>>> import numpy as np
>>> np.set_printoptions(suppress=True, linewidth=200)
>>> A = np.load("w.npy")
>>> print(A)
[[0. 0. 0. 0. 0. 0. 0. 0. 0. 0. 0. 1.]
 [0. 0. 0. 0. 0. 0. 0. 0. 0. 0. 0. 2.]
 [0. 0. 0. 0. 0. 0. 0. 0. 0. 0. 0. 1.]
 [0. 0. 0. 0. 0. 0. 0. 0. 0. 0. 0. 2.]
 [0. 0. 0. 0. 0. 0. 0. 0. 0. 0. 0. 0.]
 [0. 0. 0. 0. 0. 0. 0. 0. 0. 0. 0. 2.]
 [0. 0. 0. 0. 0. 0. 0. 0. 0. 0. 0. 1.]
 [0. 0. 0. 0. 0. 0. 0. 0. 0. 0. 0. 3.]
 [0. 0. 0. 0. 0. 0. 0. 0. 0. 0. 0. 3.]
 [0. 0. 0. 0. 0. 0. 0. 0. 0. 0. 0. 3.]
 [0. 0. 0. 0. 0. 0. 0. 0. 0. 0. 0. 0.]
 [1. 2. 1. 2. 0. 2. 1. 3. 3. 3. 0. 0.]]
>>> x = np.array([4, 5, 4, 5, 1, 3, 1, 5, 0, 2, 1, 5])
>>> h = np.maximum(A @ x, 0)
>>> print(A * (h > 1e-9)[:, None])
[[0. 0. 0. 0. 0. 0. 0. 0. 0. 0. 0. 1.]
 [0. 0. 0. 0. 0. 0. 0. 0. 0. 0. 0. 2.]
 [0. 0. 0. 0. 0. 0. 0. 0. 0. 0. 0. 1.]
 [0. 0. 0. 0. 0. 0. 0. 0. 0. 0. 0. 2.]
 [0. 0. 0. 0. 0. 0. 0. 0. 0. 0. 0. 0.]
 [0. 0. 0. 0. 0. 0. 0. 0. 0. 0. 0. 2.]
 [0. 0. 0. 0. 0. 0. 0. 0. 0. 0. 0. 1.]
 [0. 0. 0. 0. 0. 0. 0. 0. 0. 0. 0. 3.]
 [0. 0. 0. 0. 0. 0. 0. 0. 0. 0. 0. 3.]
 [0. 0. 0. 0. 0. 0. 0. 0. 0. 0. 0. 3.]
 [0. 0. 0. 0. 0. 0. 0. 0. 0. 0. 0. 0.]
 [1. 2. 1. 2. 0. 2. 1. 3. 3. 3. 0. 0.]]
>>> print(np.maximum(A @ x, 0) - np.maximum(-A @ x, 0))
[ 5. 10.  5. 10.  0. 10.  5. 15. 15. 15.  0. 56.]
>>> print(np.round(np.tanh(A @ x), 1))
[1. 1. 1. 1. 0. 1. 1. 1. 1. 1. 0. 1.]
>>> print(np.flatnonzero(h > 1e-9))
[ 0  1  2  3  5  6  7  8  9 11]
>>> print(h)
[ 5. 10.  5. 10.  0. 10.  5. 15. 15. 15.  0. 56.]
>>> print(np.round(np.linalg.norm(A, axis=1), 1))
[1.  2.  1.  2.  0.  2.  1.  3.  3.  3.  0.  6.5]
>>> print(A[0] @ A[9])
3.0
>>> print(np.linalg.norm(A, axis=1).argmax())
11
>>> print(round(np.linalg.norm(A, 1), 1), round(np.linalg.norm(A, np.inf), 1))
18.0 18.0
>>> print(np.round(np.linalg.norm(A, axis=0), 1))
[1.  2.  1.  2.  0.  2.  1.  3.  3.  3.  0.  6.5]
>>> print(round(float(np.linalg.norm(A[0] - A[9])), 1))
2.0
>>> print(round(np.linalg.norm(A, 2) / np.linalg.norm(A), 1))
0.7
>>> print(np.linalg.matrix_rank(A, rtol=0.1))
2
>>> print(np.linalg.cond(A) > 100)
True
>>> Uu, sig, VT = np.linalg.svd(A)
>>> print(sig.round(1))
[ 6.5  6.5  0.   0.   0.   0.   0.   0.   0.   0.   0.  -0. ]
>>> A2 = Uu[:, :2] @ np.diag(sig[:2]) @ VT[:2]
>>> print(round(np.abs(A - A2).max(), 1))
0.0
>>> print(np.round(np.linalg.norm(A - A2, 2), 1), sig[2])
0.0 0.0
>>> print(np.round(np.linalg.norm(A - A2) / np.linalg.norm(A), 1))
0.0
>>> print(np.linalg.matrix_rank(A2))
2
>>> print(np.linalg.matrix_rank(A, rtol=0.05))
2
>>> print(np.linalg.lstsq(A[:-1].T, A[-1])[2])
1
>>> print(np.unique(A.round(6), axis=0).shape)
(5, 12)
>>> rng = np.random.default_rng(546125)
>>> arr = np.triu(rng.random((9, 9)) < 0.3, 1).astype(int)
>>> arr = arr + arr.T
>>> print(arr)
[[0 0 1 1 0 0 1 0 1]
 [0 0 0 0 0 1 0 0 0]
 [1 0 0 0 0 1 0 0 0]
 [1 0 0 0 0 1 1 1 1]
 [0 0 0 0 0 0 0 0 0]
 [0 1 1 1 0 0 0 1 1]
 [1 0 0 1 0 0 0 0 0]
 [0 0 0 1 0 1 0 0 1]
 [1 0 0 1 0 1 0 1 0]]
>>> print(np.round(np.linalg.det(arr), 1))
0.0
>>> print((np.linalg.matrix_power((arr != 0) + (arr.T != 0) + np.eye(9), 9) > 0).astype(int))
[[1 1 1 1 0 1 1 1 1]
 [1 1 1 1 0 1 1 1 1]
 [1 1 1 1 0 1 1 1 1]
 [1 1 1 1 0 1 1 1 1]
 [0 0 0 0 1 0 0 0 0]
 [1 1 1 1 0 1 1 1 1]
 [1 1 1 1 0 1 1 1 1]
 [1 1 1 1 0 1 1 1 1]
 [1 1 1 1 0 1 1 1 1]]
>>> print(np.flatnonzero(np.linalg.matrix_power((arr != 0) + (arr.T != 0) + np.eye(9), 9)[8]))
[0 1 2 3 5 6 7 8]
>>> print(np.round(np.sort(np.linalg.eigvals(arr).real), 1))
[-2.3 -1.5 -1.3 -0.6  0.   0.1  0.7  1.2  3.7]
